$ python -q
>>> import numpy as np
>>> import numpy.linalg as la
>>> np.set_printoptions(suppress=True, linewidth=200)
>>> M = np.array([[1.18, 0.1, 1.06],
...     [-0.59, -0.8, -0.7],
...     [1.83, 1.91, 2.0],
...     [1.79, 3.92, 2.41],
...     [0.58, -0.19, 0.5],
...     [1.79, 1.9, 2.01],
...     [-1.21, -2.56, -1.6],
...     [0.01, 1.48, 0.29],
...     [1.2, 0.61, 1.23],
...     [-1.82, -2.86, -2.19],
...     [-1.2, -1.09, -1.3],
...     [1.81, 0.9, 1.82],
...     [-0.58, -0.33, -0.61]])
>>> M
array([[ 1.18,  0.1 ,  1.06],
       [-0.59, -0.8 , -0.7 ],
       [ 1.83,  1.91,  2.  ],
       [ 1.79,  3.92,  2.41],
       [ 0.58, -0.19,  0.5 ],
       [ 1.79,  1.9 ,  2.01],
       [-1.21, -2.56, -1.6 ],
       [ 0.01,  1.48,  0.29],
       [ 1.2 ,  0.61,  1.23],
       [-1.82, -2.86, -2.19],
       [-1.2 , -1.09, -1.3 ],
       [ 1.81,  0.9 ,  1.82],
       [-0.58, -0.33, -0.61]])
>>> proj = M @ la.solve(M.T @ M, M.T)
>>> np.round(np.diag(proj), 2)
array([0.37, 0.03, 0.39, 0.5 , 0.11, 0.21, 0.18, 0.21, 0.25, 0.29, 0.07, 0.26, 0.12])
>>> np.allclose(proj @ proj, proj)
True
>>> Xc = (M - M.mean(axis=0)) / M.std(axis=0)
>>> np.argwhere(np.abs(Xc) > 2)
array([[3, 1]])
>>> np.round(Xc.std(axis=0), 2)
array([1., 1., 1.])
>>> coef = la.lstsq(np.delete(Xc, 0, axis=1), Xc[:, 0])[0]
>>> np.round(1 - np.var(Xc[:, 0] - np.delete(Xc, 0, axis=1) @ coef), 2)
np.float64(1.0)
>>> np.abs(coef).argmax()
np.int64(1)
>>> la.cond(M) > 100
np.True_
>>> round(float(la.norm(M, 2) / la.norm(M)), 2)
0.97
>>> round(np.log10(la.cond(M)))
2
>>> np.round(np.abs(la.svd(M)[2][-1]), 2)
array([0.66, 0.14, 0.73])
>>> m1 = np.load("run6.npy")
>>> m1
array([[1., 2., 0.],
       [2., 1., 2.],
       [0., 2., 1.]])
>>> w, evecs = la.eigh(m1)
>>> x = np.array([0, -1, -1])
>>> np.round(evecs * np.abs(w) @ evecs.T, 2)
array([[1.91, 0.71, 0.91],
       [0.71, 2.83, 0.71],
       [0.91, 0.71, 1.91]])
>>> np.round(la.eigvalsh(m1[1:, 1:]), 2)
array([-1.,  3.])
>>> K = np.load("m.npy")
>>> K
array([[-0.79, -0.07, -0.3 ],
       [ 2.61,  2.15, -1.  ],
       [ 0.88, -0.66,  1.1 ],
       [ 1.65,  1.81, -1.1 ]])
>>> C2 = K.T @ K
>>> np.round(la.eigvalsh(C2)[::-1], 2) + 0
array([19.76,  3.03,  0.  ])
>>> np.allclose(C2, C2.T)
True
>>> np.round(np.diag(C2), 2)
array([10.93,  8.34,  3.51])
>>> round(float(np.trace(C2)), 2), round(float((K ** 2).sum()), 2)
(22.78, 22.78)
>>> C2.round(2)
array([[10.93,  8.07, -3.22],
       [ 8.07,  8.34, -4.85],
       [-3.22, -4.85,  3.51]])
>>> W0 = np.load("data.npy")
>>> W0
array([[1.  , 0.7 , 0.49, 0.34],
       [0.7 , 1.  , 0.7 , 0.49],
       [0.49, 0.7 , 1.  , 0.7 ],
       [0.34, 0.49, 0.7 , 1.  ]])
>>> # equal to its transpose
>>> proj = np.triu(np.array([[3, 1, 2], [3, 5, 2], [0, 3, 7]]), 1) + np.eye(3)
>>> A2 = proj @ m1 @ la.inv(proj)
>>> np.round(np.poly(A2), 2)
array([ 1., -3., -5.,  7.])
>>> np.trace(A2), np.trace(m1)
(np.float64(3.0), np.float64(3.0))
>>> proj @ m1 - m1 @ proj
array([[ 2.,  4., -2.],
       [ 0.,  2., -4.],
       [ 0.,  0., -4.]])
>>> np.argsort(-la.norm(K, axis=0).round(6), kind="stable")[:3]
array([0, 1, 2])
>>> [round(float(x), 2) for x in la.svd(K, compute_uv=False)[:3]]
[4.44, 1.74, 0.0]
>>> round(np.abs(la.eigvals(W0)).max(), 2)
np.float64(2.72)
>>> np.round(np.sort(np.abs(la.eigvals(W0))), 2)
array([0.2 , 0.32, 0.76, 2.72])
>>> np.round(W0 @ W0, 2)
array([[1.85, 1.91, 1.71, 1.37],
       [1.91, 2.22, 2.09, 1.71],
       [1.71, 2.09, 2.22, 1.91],
       [1.37, 1.71, 1.91, 1.85]])
>>> (W0 - W0.T) / 2
array([[0., 0., 0., 0.],
       [0., 0., 0., 0.],
       [0., 0., 0., 0.],
       [0., 0., 0., 0.]])
>>> A2 = K / la.norm(K, axis=1, keepdims=True)
>>> C2 = A2 @ A2.T
>>> C2[2].round(2)
array([-0.74, -0.04,  1.  , -0.23])
>>> (C2 - 2 * np.eye(4)).round(6).argmax(axis=1)
array([3, 3, 1, 1])
>>> np.argwhere(np.triu(np.abs(C2) > 0.95, 1))
array([[1, 3]])
>>> np.round(np.degrees(np.arccos(np.clip(C2[2, 0], -1, 1))), 2)
np.float64(137.92)
>>> C2.round(2)
array([[ 1.  , -0.64, -0.74, -0.48],
       [-0.64,  1.  , -0.04,  0.98],
       [-0.74, -0.04,  1.  , -0.23],
       [-0.48,  0.98, -0.23,  1.  ]])
>>> F = np.load("test3.npy")
>>> F
array([[ 0.1,  2. , -1. ,  1. ],
       [-1. ,  1.1,  1. ,  2. ],
       [-2. ,  0. ,  2.1,  1. ],
       [ 0. ,  2. , -1. ,  1.1]])
>>> proj = np.triu(np.array([[0, 1, 0, 3], [5, 5, 2, 5], [4, 3, 2, 2], [3, 3, 1, 2]]), 1) + np.eye(4)
>>> A2 = proj @ F @ la.inv(proj)
>>> proj @ F - F @ proj
array([[-1.,  7., -6., -3.],
       [-4., 11., -3.,  3.],
       [ 0.,  6., -2.,  4.],
       [ 0.,  0., -4., -8.]])
>>> np.round(np.poly(A2), 2)
array([ 1.  , -4.4 ,  3.26,  4.48, -0.48])
>>> np.trace(A2), np.trace(F)
(np.float64(4.4), np.float64(4.4))
>>> np.round(la.det(A2), 2)
np.float64(-0.48)
>>> la.matrix_rank(A2)
np.int64(4)
>>> f = np.array([-5, 0, 5])
>>> np.round(np.correlate(F[2], F[3], "full"), 2)
array([-2.2 ,  2.  , -1.69, -1.  ,  3.2 ,  2.  ,  0.  ])
>>> np.convolve(F[2], f)
array([ 10. ,   0. , -20.5,  -5. ,  10.5,   5. ])
